% ipython --no-banner

In [1]: import numpy as np

In [2]: from numpy import linalg as LA

In [3]: np.set_printoptions(precision=2, suppress=True, linewidth=120)

In [4]: rng = np.random.default_rng(4902)

In [5]: J = (rng.random((7, 7)) < 0.3) + np.eye(7)

In [6]: J /= J.sum(axis=1, keepdims=True)

In [7]: print(J)
[[0.5  0.   0.5  0.   0.   0.   0.  ]
 [0.   0.33 0.   0.   0.33 0.33 0.  ]
 [0.25 0.   0.25 0.25 0.   0.25 0.  ]
 [0.   0.   0.   1.   0.   0.   0.  ]
 [0.   0.33 0.33 0.   0.33 0.   0.  ]
 [0.   0.   0.   0.   0.   1.   0.  ]
 [0.   0.25 0.25 0.25 0.   0.   0.25]]

In [8]: B = np.array([[0, 3], [1, 2], [1, 3], [3, -1], [2, -1], [-2, 0], [3, -2]])

In [9]: LA.matrix_rank(J @ B)
Out[9]: np.int64(2)

In [10]: np.einsum("ik,kj->ij", J, B)
Out[10]: 
array([[ 0.5 ,  3.  ],
       [ 0.33,  0.33],
       [ 0.5 ,  1.25],
       [ 3.  , -1.  ],
       [ 1.33,  1.33],
       [-2.  ,  0.  ],
       [ 2.  ,  0.5 ]])

In [11]: np.einsum("ik,kj->ji", J, B)
Out[11]: 
array([[ 0.5 ,  0.33,  0.5 ,  3.  ,  1.33, -2.  ,  2.  ],
       [ 3.  ,  0.33,  1.25, -1.  ,  1.33,  0.  ,  0.5 ]])

In [12]: W0 = np.load("a.npy")

In [13]: W0
Out[13]: 
array([[0, 0, 0, 0, 0, 0, 1, 0, 0, 0, 0],
       [1, 0, 0, 0, 0, 0, 0, 0, 0, 0, 0],
       [0, 0, 0, 0, 1, 0, 0, 0, 0, 0, 0],
       [0, 0, 0, 0, 0, 0, 0, 0, 0, 0, 1],
       [0, 1, 0, 0, 0, 0, 0, 0, 0, 0, 0],
       [0, 0, 0, 0, 0, 1, 0, 0, 0, 0, 0],
       [0, 0, 0, 0, 0, 0, 0, 0, 0, 1, 0],
       [0, 0, 1, 0, 0, 0, 0, 0, 0, 0, 0],
       [0, 0, 0, 1, 0, 0, 0, 0, 0, 0, 0],
       [0, 0, 0, 0, 0, 0, 0, 1, 0, 0, 0],
       [0, 0, 0, 0, 0, 0, 0, 0, 1, 0, 0]])

In [14]: gram = W0.T @ W0

In [15]: print(LA.matrix_rank(gram))
11

In [16]: np.allclose(gram, gram.T)
Out[16]: True

In [17]: LA.eigvalsh(gram)[::-1]
Out[17]: array([1., 1., 1., 1., 1., 1., 1., 1., 1., 1., 1.])

In [18]: LA.svd(W0, compute_uv=False) ** 2
Out[18]: array([1., 1., 1., 1., 1., 1., 1., 1., 1., 1., 1.])

In [19]: x0 = np.array([2, 2, 0, 1, 2, 0, 2, 2, 2, 1, 0])

In [20]: rhs = W0 @ x0

In [21]: beta, lr = np.zeros(11), 1 / LA.norm(W0, 2) ** 2

In [22]: for i in range(60):
    ...:     beta -= lr * W0.T @ (W0 @ beta - rhs)
    ...:     if i % 10 == 0: print(i, round(LA.norm(W0 @ beta - rhs), 2))
    ...: 
0 0.0
10 0.0
20 0.0
30 0.0
40 0.0
50 0.0

In [23]: beta
Out[23]: array([2., 2., 0., 1., 2., 0., 2., 2., 2., 1., 0.])

In [24]: print(np.round(LA.cond(W0), 2))
1.0

In [25]: arr = np.load("run16.npy")

In [26]: arr
Out[26]: 
array([[1, 0, 0],
       [1, 1, 0],
       [0, 2, 1]])

In [27]: # triangular: eigenvalues sit on the diagonal

In [28]: x0 = np.array([2, 3, 1])

In [29]: rhs = arr @ x0

In [30]: rhs
Out[30]: array([2, 5, 7])

In [31]: print(LA.solve(arr.T, arr[1]))
[0. 1. 0.]

In [32]: LA.solve(arr, arr[:, 2])
Out[32]: array([0., 0., 1.])

In [33]: def softmax(z):
    ...:     e = np.exp(z - z.max(axis=-1, keepdims=True))
    ...:     return e / e.sum(axis=-1, keepdims=True)
    ...: 

In [34]: np.round(softmax(10 * arr[0]), 2) + 0
Out[34]: array([1., 0., 0.])

In [35]: scores = arr @ arr.T / np.sqrt(3)

In [36]: print(softmax(scores))
[[0.39 0.39 0.22]
 [0.22 0.39 0.39]
 [0.05 0.14 0.81]]

In [37]: print(softmax(scores)[0] @ arr)
[0.78 0.83 0.22]
